$ ipython --no-banner

In [1]: import numpy as np

In [2]: np.set_printoptions(precision=2, suppress=True, linewidth=120, floatmode="fixed")

In [3]: W0 = np.load("x.npy")

In [4]: print(W0)
[[ 2.67 -3.30  2.62]
 [-3.10  0.11  3.15]
 [-1.69 -3.18 -2.05]]

In [5]: out = W0 / np.linalg.norm(W0, axis=1, keepdims=True)

In [6]: gram = out @ out.T

In [7]: print((np.abs(gram) > 0.9).astype(int))
[[1 0 0]
 [0 1 0]
 [0 0 1]]

In [8]: print((gram - 2 * np.eye(3)).round(6).argmax(axis=1))
[2 0 0]

In [9]: print(np.argwhere(np.triu(np.abs(gram) > 0.95, 1)))
[]

In [10]: print(round(np.degrees(np.arccos(np.clip(gram[1, 2], -1, 1))), 2))
94.91

In [11]: E = np.loadtxt("a.csv", delimiter=",")

In [12]: print(E)
[[ 8.00  6.00  4.00]
 [ 6.00 13.00  6.00]
 [ 4.00  6.00  8.00]]

In [13]: Lm = np.linalg.cholesky(E)

In [14]: print(np.diag(Lm) ** 2)
[8.00 8.50 4.94]

In [15]: print(Lm)
[[2.83 0.00 0.00]
 [2.12 2.92 0.00]
 [1.41 1.03 2.22]]

In [16]: print(np.linalg.eigvalsh(E).min() > 0)
True

In [17]: print(np.prod(np.diag(Lm)) ** 2, round(np.linalg.det(E), 2))
336.0 336.0

In [18]: print(round(np.linalg.det(Lm[::-1]), 2))
-18.33

In [19]: Q, Rm = np.linalg.qr(E)

In [20]: print(Rm)
[[-10.77 -13.93  -9.28]
 [  0.00  -6.86  -3.02]
 [  0.00   0.00   4.55]]

In [21]: print(np.round(Q.T @ Q, 2) + 0)
[[1.00 0.00 0.00]
 [0.00 1.00 0.00]
 [0.00 0.00 1.00]]

In [22]: print(np.allclose(Rm.T @ Rm, E.T @ E))
True

In [23]: m1 = np.load("mat.npy")

In [24]: print(m1)
[[ 1  1  4]
 [ 4  5 -2]
 [-4 -5 -5]]

In [25]: U, s, Vt = np.linalg.svd(m1)

In [26]: print(np.argmax(s[:-1] / (s[1:] + 1e-6)) + 1)
2

In [27]: print(s)
[9.80 5.74 0.12]

In [28]: out = U[:, :2] @ np.diag(s[:2]) @ Vt[:2]

In [29]: print(round(np.abs(m1 - out).max(), 2))
0.08

In [30]: print(np.linalg.matrix_rank(m1, rtol=0.05))
2

In [31]: proj = np.triu(np.array([[5, 4, 5], [2, 3, 3], [0, 1, 3]]), 1) + np.eye(3)

In [32]: out = proj @ m1 @ np.linalg.inv(proj)

In [33]: print(np.poly(out))
[  1.00  -1.00 -23.00   7.00]

In [34]: print(proj @ m1 - m1 @ proj)
[[ -4.00  -9.00 -41.00]
 [-12.00 -31.00 -50.00]
 [  0.00  16.00  35.00]]

In [35]: print(round(float(np.linalg.det(out)), 2))
-7.0

In [36]: print(np.linalg.norm(m1, axis=1).argmax())
2

In [37]: print(np.round(np.linalg.norm(m1, "nuc"), 2))
15.66

In [38]: print(round(float(np.linalg.norm(m1, 2)), 2))
9.8

In [39]: print(m1[0] @ m1[1])
1

In [40]: print(np.linalg.norm(m1, axis=0))
[5.74 7.14 6.71]

In [41]: print(round(np.linalg.norm(m1) ** 2 / np.linalg.norm(m1, 2) ** 2, 2))
1.34

In [42]: A = np.array([[1.0, 0.5, 0.25], [0.5, 1.0, 0.5], [0.25, 0.5, 1.0]])

In [43]: vec = np.array([-2, 2, 0])

In [44]: y = A @ vec

In [45]: print(y)
[-1.00  1.00  0.50]

In [46]: print(np.linalg.solve(A, y))
[-2.00  2.00  0.00]

In [47]: print(np.linalg.solve(A, A[:, 0]))
[1.00 0.00 0.00]

In [48]: print(np.linalg.solve(A.T, A[0]))
[1.00 0.00 0.00]

In [49]: print(np.linalg.solve(A, y + A[:, 1]))
[-2.00  3.00  0.00]

In [50]: K = np.diag(np.array([2, 1, 1])) + -1 * np.eye(3, k=1) + -1 * np.eye(3, k=-1)

In [51]: print(K)
[[ 2.00 -1.00  0.00]
 [-1.00  1.00 -1.00]
 [ 0.00 -1.00  1.00]]

In [52]: ev, V = np.linalg.eigh(K)

In [53]: print(np.linalg.svd(K, compute_uv=False))
[2.80 1.45 0.25]

In [54]: print(ev)
[-0.25  1.45  2.80]

In [55]: print(np.linalg.eigvalsh(K @ K))
[0.06 2.09 7.85]

In [56]: print(np.round(V.T @ K @ V, 2) + 0)
[[-0.25  0.00  0.00]
 [ 0.00  1.45  0.00]
 [ 0.00  0.00  2.80]]

In [57]: print(ev.sum(), np.trace(K))
4.0 4.0
